$ python -q
>>> import numpy as np
>>> np.set_printoptions(precision=2, suppress=True, linewidth=100, legacy="1.25")
>>> def rnd(a):
...     return np.round(a, 2) + 0
... 
>>> J = np.load("layer4.npy")
>>> J
array([[3., 1., 0., 0., 0., 0.],
       [0., 3., 1., 0., 0., 0.],
       [0., 0., 3., 1., 0., 0.],
       [0., 0., 0., 3., 1., 0.],
       [0., 0., 0., 0., 3., 1.],
       [0., 0., 0., 0., 0., 3.]])
>>> f, v = J[1], J[3]
>>> f @ f
10.0
>>> f @ v
0.0
>>> p = (f @ v) / (f @ f) * f
>>> (v - p) @ f
0.0
>>> np.linalg.matrix_rank(np.outer(f, v))
1
>>> rnd(np.linalg.norm(f + v) ** 2 + np.linalg.norm(f - v) ** 2)
40.0
>>> X = np.load("x.npy")
>>> X
array([[ 19, -13, -12,   0,  -3],
       [-13,  38,  27, -18,  19],
       [-12,  27,  21, -13,  10],
       [  0, -18, -13,  30, -11],
       [ -3,  19,  10, -11,  19]])
>>> U, s, vt = np.linalg.svd(X)
>>> rnd(s)
array([83.32, 25.04, 12.26,  6.25,  0.13])
>>> A2 = U[:, :4] @ np.diag(s[:4]) @ vt[:4]
>>> np.linalg.matrix_rank(X, rtol=0.05)
4
>>> rnd(np.linalg.norm(X - A2) / np.linalg.norm(X))
0.0
>>> def softmax(z):
...     e = np.exp(z - z.max(axis=-1, keepdims=True))
...     return e / e.sum(axis=-1, keepdims=True)
... 
>>> rnd(softmax(10 * X[0]))
array([1., 0., 0., 0., 0.])
>>> rnd(softmax(X).sum(axis=1))
array([1., 1., 1., 1., 1.])
>>> S = X @ X.T / np.sqrt(5)
>>> rnd(softmax(S + np.triu(np.full(S.shape, -np.inf), 1)))
array([[1., 0., 0., 0., 0.],
       [0., 1., 0., 0., 0.],
       [0., 1., 0., 0., 0.],
       [0., 0., 0., 1., 0.],
       [0., 1., 0., 0., 0.]])
>>> rnd(softmax(S)[0] @ X)
array([ 19., -13., -12.,   0.,  -3.])
>>> rnd(softmax(S))
array([[1., 0., 0., 0., 0.],
       [0., 1., 0., 0., 0.],
       [0., 1., 0., 0., 0.],
       [0., 0., 0., 1., 0.],
       [0., 1., 0., 0., 0.]])
>>> softmax(S).round(6).argmax(axis=1)
array([0, 1, 1, 3, 1])
>>> np.allclose(J @ J.T, J.T @ J)
False
>>> rnd(np.linalg.matrix_power(J, 2))
array([[9., 6., 1., 0., 0., 0.],
       [0., 9., 6., 1., 0., 0.],
       [0., 0., 9., 6., 1., 0.],
       [0., 0., 0., 9., 6., 1.],
       [0., 0., 0., 0., 9., 6.],
       [0., 0., 0., 0., 0., 9.]])
>>> (J - J.T) / 2
array([[ 0. ,  0.5,  0. ,  0. ,  0. ,  0. ],
       [-0.5,  0. ,  0.5,  0. ,  0. ,  0. ],
       [ 0. , -0.5,  0. ,  0.5,  0. ,  0. ],
       [ 0. ,  0. , -0.5,  0. ,  0.5,  0. ],
       [ 0. ,  0. ,  0. , -0.5,  0. ,  0.5],
       [ 0. ,  0. ,  0. ,  0. , -0.5,  0. ]])
>>> np.allclose(J, J.T)
False
>>> assert J == J.T
Traceback (most recent call last):
  File "<python-input-31>", line 1, in <module>
    assert J == J.T
           ^^^^^^^^
ValueError: The truth value of an array with more than one element is ambiguous. Use a.any() or a.all()
>>> rnd(np.abs(np.linalg.eigvals(J)).max())
3.0
>>> (J + J.T) / 2
array([[3. , 0.5, 0. , 0. , 0. , 0. ],
       [0.5, 3. , 0.5, 0. , 0. , 0. ],
       [0. , 0.5, 3. , 0.5, 0. , 0. ],
       [0. , 0. , 0.5, 3. , 0.5, 0. ],
       [0. , 0. , 0. , 0.5, 3. , 0.5],
       [0. , 0. , 0. , 0. , 0.5, 3. ]])
